% ipython --no-banner

In [1]: import numpy as np

In [2]: np.set_printoptions(precision=3, suppress=True, linewidth=160, floatmode="fixed")

In [3]: rng = np.random.default_rng(11)

In [4]: X = np.eye(6, dtype=int)[rng.permutation(6)] * np.array([1, 1, 2, -2, 0, 0])

In [5]: print(X)
[[ 0  0  0 -2  0  0]
 [ 0  1  0  0  0  0]
 [ 0  0  0  0  0  0]
 [ 0  0  0  0  0  0]
 [ 0  0  2  0  0  0]
 [ 1  0  0  0  0  0]]

In [6]: left, sigma, vt = np.linalg.svd(X)

In [7]: print(sigma)
[2.000 2.000 1.000 1.000 0.000 0.000]

In [8]: print(np.argmax(sigma[:-1] / (sigma[1:] + 1e-6)) + 1)
4

In [9]: out = left[:, :4] @ np.diag(sigma[:4]) @ vt[:4]

In [10]: print(round(float(np.linalg.norm(X - out, 2)), 3), sigma[4])
0.0 0.0

In [11]: print(round(float(np.linalg.norm(X - out) / np.linalg.norm(X)), 3))
0.0

In [12]: W0 = np.loadtxt("x.csv", delimiter=",")

In [13]: print(W0)
[[ 3.000 -1.000  4.000  1.000  1.000  2.000 -1.000]
 [ 3.000  2.000 -2.000 -3.000  1.000  2.000  1.000]
 [ 7.000  2.000 -1.000 -4.000  3.000  5.000  3.000]
 [-1.000 -3.000  6.000 -1.000 -4.000  3.000  2.000]
 [ 1.000 -1.000 -3.000  2.000 -3.000  2.000  3.000]
 [ 3.000 -1.000  4.000  1.000  1.000  2.000 -1.000]
 [ 1.000 -3.000  0.000  3.000 -5.000  4.000  5.000]
 [ 4.000  1.000 -5.000 -1.000 -2.000  4.000  4.000]
 [ 3.000  0.000  1.000 -2.000 -1.000  4.000  3.000]
 [ 3.000 -2.000 -1.000  1.000  0.000  3.000  4.000]]

In [14]: # row 5 repeats row 0

In [15]: left, sigma, vt = np.linalg.svd(W0)

In [16]: print(sigma)
[16.670 12.126 10.450  5.254  2.426  0.615  0.014]

In [17]: out = left[:, :6] @ np.diag(sigma[:6]) @ vt[:6]

In [18]: print(round(float(np.abs(W0 - out).max()), 3))
0.006

In [19]: print(round(np.linalg.norm(W0 - out, 2), 3), np.round(sigma[6], 3))
0.014 0.014

In [20]: print(round(float(np.linalg.norm(W0 - out) / np.linalg.norm(W0)), 3))
0.001
